>>> import numpy as np
>>> np.set_printoptions(precision=2, suppress=True, linewidth=100, legacy="1.25")
>>> def rnd(a):
...     return np.round(a, 2) + 0
... 
>>> data = np.array([[-3, 3, 2, 0, 3, 2, 0, 0],
...     [0, -3, 3, 2, 0, 3, 2, 0],
...     [0, 0, -3, 3, 2, 0, 3, 2],
...     [2, 0, 0, -3, 3, 2, 0, 3],
...     [3, 2, 0, 0, -3, 3, 2, 0],
...     [0, 3, 2, 0, 0, -3, 3, 2],
...     [2, 0, 3, 2, 0, 0, -3, 3],
...     [3, 2, 0, 3, 2, 0, 0, -3]])
>>> O, Rm = np.linalg.qr(data)
>>> rnd(np.trace(O @ O.T))
8.0
>>> rnd(np.abs(np.diag(Rm)))
array([5.92, 5.89, 5.89, 5.77, 5.64, 5.42, 5.36, 5.16])
>>> rnd(abs(Rm[0, 0])), rnd(np.linalg.norm(data[:, 0]))
(5.92, 5.92)
>>> rnd(O @ Rm)
array([[-3.,  3.,  2.,  0.,  3.,  2.,  0.,  0.],
       [ 0., -3.,  3.,  2.,  0.,  3.,  2.,  0.],
       [ 0.,  0., -3.,  3.,  2.,  0.,  3.,  2.],
       [ 2.,  0.,  0., -3.,  3.,  2.,  0.,  3.],
       [ 3.,  2.,  0.,  0., -3.,  3.,  2.,  0.],
       [ 0.,  3.,  2.,  0.,  0., -3.,  3.,  2.],
       [ 2.,  0.,  3.,  2.,  0.,  0., -3.,  3.],
       [ 3.,  2.,  0.,  3.,  2.,  0.,  0., -3.]])
>>> np.allclose(Rm.T @ Rm, data.T @ data)
True
>>> rng = np.random.default_rng(54662)
>>> E = (rng.random((4, 4)) < 0.3) + np.eye(4)
>>> E /= E.sum(axis=1, keepdims=True)
>>> rnd(E)
array([[1.  , 0.  , 0.  , 0.  ],
       [0.33, 0.33, 0.  , 0.33],
       [0.  , 0.5 , 0.5 , 0.  ],
       [0.  , 0.  , 0.  , 1.  ]])
>>> # a transition matrix
>>> evals, V = np.linalg.eig(E)
>>> print(rnd(np.sort(np.linalg.eigvals(E.T))))
[0.33 0.5  1.   1.  ]
>>> rnd(evals)
array([0.5 , 0.33, 1.  , 1.  ])
>>> labels = rng.permutation(4)
>>> A2 = E[:, labels] * rng.choice([-1, 1], 4)
>>> rnd(A2)
array([[-1.  ,  0.  ,  0.  ,  0.  ],
       [-0.33,  0.33, -0.33,  0.  ],
       [ 0.  ,  0.5 ,  0.  ,  0.5 ],
       [ 0.  ,  0.  , -1.  ,  0.  ]])
>>> Uu, _, Vt = np.linalg.svd(E.T @ A2)
>>> labels
array([0, 1, 3, 2])
>>> mat = np.loadtxt("sample18.csv", delimiter=",")
>>> mat
array([[  1.,   0.,   0.,   0.],
       [ 14.,   9.,   0.,   6.],
       [ 23.,  12.,   2.,  11.],
       [-22., -12.,   0.,  -9.]])
>>> A2 = mat + rng.integers(-2, 3, (4, 1)) @ rng.integers(-2, 3, (1, 4))
>>> A2
array([[  1.,   0.,   0.,   0.],
       [ 16.,   9.,  -2.,   4.],
       [ 19.,  12.,   6.,  15.],
       [-20., -12.,  -2., -11.]])
>>> np.linalg.matrix_rank(A2 - mat, tol=1e-8)
1
>>> A2 - mat
array([[ 0.,  0.,  0.,  0.],
       [ 2.,  0., -2., -2.],
       [-4.,  0.,  4.,  4.],
       [ 2.,  0., -2., -2.]])
>>> Uu, sig, Vt = np.linalg.svd(mat)
>>> np.argmax(sig[:-1] / (sig[1:] + 1e-6)) + 1
1
>>> A2 = Uu[:, :1] @ np.diag(sig[:1]) @ Vt[:1]
>>> rnd(np.linalg.norm(mat - A2, 2)), rnd(sig[1])
(2.11, 2.11)
>>> np.linalg.matrix_rank(mat, rtol=0.05)
1
